$ ipython --no-banner

In [1]: import numpy as np

In [2]: from numpy import linalg as LA

In [3]: np.set_printoptions(precision=2, suppress=True, linewidth=100)

In [4]: F = np.array([[14.0, -6.0, 0.0, 0.0, -3.0, 0.0],
   ...:     [-6.0, 9.0, 0.0, 0.0, 2.0, 0.0],
   ...:     [0.0, 0.0, 5.0, 0.0, 0.0, 0.0],
   ...:     [0.0, 0.0, 0.0, 5.0, 0.0, 0.0],
   ...:     [-3.0, 2.0, 0.0, 0.0, 6.0, 0.0],
   ...:     [0.0, 0.0, 0.0, 0.0, 0.0, 5.0]])

In [5]: x = np.array([-2, 1, -2, 0, -5, 4])

In [6]: rhs = F @ x

In [7]: c, lr = np.zeros(6), 1 / LA.norm(F, 2) ** 2

In [8]: for i in range(4):
   ...:     c -= lr * F.T @ (F @ c - rhs)
   ...:     if i % 1 == 0: print(i, round(LA.norm(F @ c - rhs), 2))
   ...: 
0 32.69
1 30.43
2 28.32
3 26.36

In [9]: print(round(float(LA.cond(F)), 2))
3.8

In [10]: print(c)
[-0.98  0.57 -0.5   0.   -1.09  1.  ]

In [11]: K = np.load("a.npy")

In [12]: print(K)
[[-5  0  0  0]
 [ 3 -1  0  0]
 [-3  2  1  0]
 [ 1  0  1  1]]

In [13]: hat = np.triu(np.array([[2, 0, 2, 1], [2, 2, 3, 1], [1, 0, 3, 2], [1, 1, 0, 0]]), 1) + np.eye(4)

In [14]: other = hat @ K @ LA.inv(hat)

In [15]: print(round(float(LA.det(other)), 2))
5.0

In [16]: print(LA.matrix_rank(other))
4

In [17]: print(hat @ K - K @ hat)
[[-5.  4. 13.  6.]
 [-8.  6.  1. -1.]
 [ 2.  0.  2.  1.]
 [ 0.  0. -2. -3.]]

In [18]: print(other)
[[-10.   4.  11. -15.]
 [ -5.   5.  -1.   3.]
 [ -1.   2.  -1.   3.]
 [  1.   0.  -1.   2.]]

In [19]: print(np.trace(other), np.trace(K))
-4.0 -4

In [20]: blk = np.stack([K, 5 * K, K[::-1]])

In [21]: print(blk.sum(axis=0))
[[-29   0   1   1]
 [ 15  -4   1   0]
 [-15  11   6   0]
 [  1   0   6   6]]

In [22]: print(LA.matrix_rank(blk.reshape(3, -1)))
2

In [23]: other = LA.inv(K)

In [24]: print(np.allclose(other, K.T))
False

In [25]: print(round(LA.cond(K), 2))
23.53

In [26]: print(round(LA.slogdet(K)[0], 2))
1.0

In [27]: print(K @ other)
[[1. 0. 0. 0.]
 [0. 1. 0. 0.]
 [0. 0. 1. 0.]
 [0. 0. 0. 1.]]

In [28]: print(other)
[[-0.2 -0.  -0.  -0. ]
 [-0.6 -1.   0.   0. ]
 [ 0.6  2.   1.   0. ]
 [-0.4 -2.  -1.   1. ]]

In [29]: J = np.load("sample9.npy")

In [30]: print(J)
[[ 0.    0.11  0.82 -0.57]
 [-0.89 -0.16 -0.23 -0.36]
 [ 0.11  0.82 -0.39 -0.4 ]
 [-0.44  0.54  0.36  0.62]]

In [31]: x = np.array([-2, -5, -5, 2])

In [32]: print(LA.norm(J @ x) <= LA.norm(J, 2) * LA.norm(x) + 1e-9)
True

In [33]: print(J * x)
[[-0.   -0.56 -4.08 -1.14]
 [ 1.78  0.82  1.14 -0.72]
 [-0.22 -4.1   1.96 -0.8 ]
 [ 0.89 -2.68 -1.8   1.24]]

In [34]: print((J * x).sum(axis=1))
[-5.77  3.02 -3.17 -2.34]

In [35]: print(np.sign((J @ x).round(6)))
[-1.  1. -1. -1.]

In [36]: print(np.einsum("ij,j->i", J, x))
[-5.77  3.02 -3.17 -2.34]
